$ ipython --no-banner

In [1]: import numpy as np

In [2]: np.set_printoptions(precision=3, suppress=True, linewidth=200)

In [3]: J = np.load("case14.npy")

In [4]: J
Out[4]: 
array([[0.178, 0.025, 0.382],
       [0.025, 0.004, 0.055],
       [0.382, 0.055, 0.818]])

In [5]: Uu, sigma, Vh = np.linalg.svd(J, full_matrices=False)

In [6]: np.cumsum(sigma ** 2) / np.sum(sigma ** 2)
Out[6]: array([1., 1., 1.])

In [7]: (sigma > 1e-8).sum()
Out[7]: np.int64(1)

In [8]: np.round(sigma / sigma[0], 3) + 0
Out[8]: array([1., 0., 0.])

In [9]: np.sqrt((sigma ** 2).sum()), round(np.linalg.norm(J), 3)
Out[9]: (np.float64(1.0), np.float64(1.0))

In [10]: x0 = np.array([-5, -2, 0])

In [11]: J @ J @ x0
Out[11]: array([-0.942, -0.135, -2.018])

In [12]: np.trace(J)
Out[12]: np.float64(1.0)

In [13]: print(round((x0 - J @ x0) @ (J @ x0), 3))
0.0

In [14]: rng = np.random.default_rng(3714)

In [15]: z = rng.permutation(3)

In [16]: print(z)
[0 1 2]

In [17]: out = J[z][:, z]

In [18]: np.round(np.linalg.det(out), 3), round(np.linalg.det(J[z]), 3)
Out[18]: (np.float64(-0.0), np.float64(-0.0))

In [19]: out = np.array([[-0.6, 0.2], [-1.5, -1.2], [-0.2, 0.9], [1.3, 0.9]])

In [20]: C = np.array([[1.6, -0.6, 0.4, -2.1], [-1.7, 0.1, 0.1, -0.7]])

In [21]: A = out @ C

In [22]: A
Out[22]: 
array([[-1.3 ,  0.38, -0.22,  1.12],
       [-0.36,  0.78, -0.72,  3.99],
       [-1.85,  0.21,  0.01, -0.21],
       [ 0.55, -0.69,  0.61, -3.36]])

In [23]: Uu, sigma, Vh = np.linalg.svd(A, full_matrices=False)

In [24]: print(np.round(Uu.T @ Uu, 3) + 0)
[[1. 0. 0. 0.]
 [0. 1. 0. 0.]
 [0. 0. 1. 0.]
 [0. 0. 0. 1.]]

In [25]: np.abs(Vh[0])
Out[25]: array([0.177, 0.198, 0.173, 0.949])

In [26]: z = rng.permutation(4)

In [27]: z
Out[27]: array([3, 0, 1, 2])

In [28]: out = A[z][:, z]

In [29]: round(float(np.trace(out)), 3)
Out[29]: -3.87

In [30]: r = np.linalg.matrix_rank(A)

In [31]: print(r)
2

In [32]: ns = np.linalg.svd(A)[2][r:].T

In [33]: np.allclose(A @ ns, 0)
Out[33]: True

In [34]: ns.shape
Out[34]: (4, 2)

In [35]: np.linalg.matrix_rank(A.T @ A), np.linalg.matrix_rank(A @ A.T)
Out[35]: (np.int64(2), np.int64(2))

In [36]: ns @ ns.T
Out[36]: 
array([[ 0.017,  0.127, -0.01 , -0.025],
       [ 0.127,  0.952,  0.032, -0.169],
       [-0.01 ,  0.032,  0.97 ,  0.168],
       [-0.025, -0.169,  0.168,  0.061]])

In [37]: [int(np.linalg.matrix_rank(A[:, :j + 1])) for j in range(4)]
Out[37]: [1, 2, 2, 2]

In [38]: [int(np.linalg.matrix_rank(A[:i])) for i in range(1, len(A) + 1)]
Out[38]: [1, 2, 2, 2]

In [39]: np.round(A @ ns, 3) + 0
Out[39]: 
array([[0., 0.],
       [0., 0.],
       [0., 0.],
       [0., 0.]])

In [40]: print(A.reshape(-1, 2))
[[-1.3   0.38]
 [-0.22  1.12]
 [-0.36  0.78]
 [-0.72  3.99]
 [-1.85  0.21]
 [ 0.01 -0.21]
 [ 0.55 -0.69]
 [ 0.61 -3.36]]

In [41]: A.reshape(2, -1)
Out[41]: 
array([[-1.3 ,  0.38, -0.22,  1.12, -0.36,  0.78, -0.72,  3.99],
       [-1.85,  0.21,  0.01, -0.21,  0.55, -0.69,  0.61, -3.36]])

In [42]: A.ravel(order="F")
Out[42]: array([-1.3 , -0.36, -1.85,  0.55,  0.38,  0.78,  0.21, -0.69, -0.22, -0.72,  0.01,  0.61,  1.12,  3.99, -0.21, -3.36])

In [43]: T = A.reshape(4, 2, -1)

In [44]: np.round(T.sum(axis=1), 3) + 0
Out[44]: 
array([[-1.52,  1.5 ],
       [-1.08,  4.77],
       [-1.84,  0.  ],
       [ 1.16, -4.05]])

In [45]: np.einsum("ihd,jhd->hij", T, T).shape
Out[45]: (2, 4, 4)

In [46]: T.transpose(1, 0, 2)
Out[46]: 
array([[[-1.3 ,  0.38],
        [-0.36,  0.78],
        [-1.85,  0.21],
        [ 0.55, -0.69]],

       [[-0.22,  1.12],
        [-0.72,  3.99],
        [ 0.01, -0.21],
        [ 0.61, -3.36]]])

In [47]: np.einsum("ihd,ihd->ih", T, T)
Out[47]: 
array([[ 1.834,  1.303],
       [ 0.738, 16.439],
       [ 3.467,  0.044],
       [ 0.779, 11.662]])

In [48]: np.swapaxes(T, 1, 2)[1]
Out[48]: 
array([[-0.36, -0.72],
       [ 0.78,  3.99]])
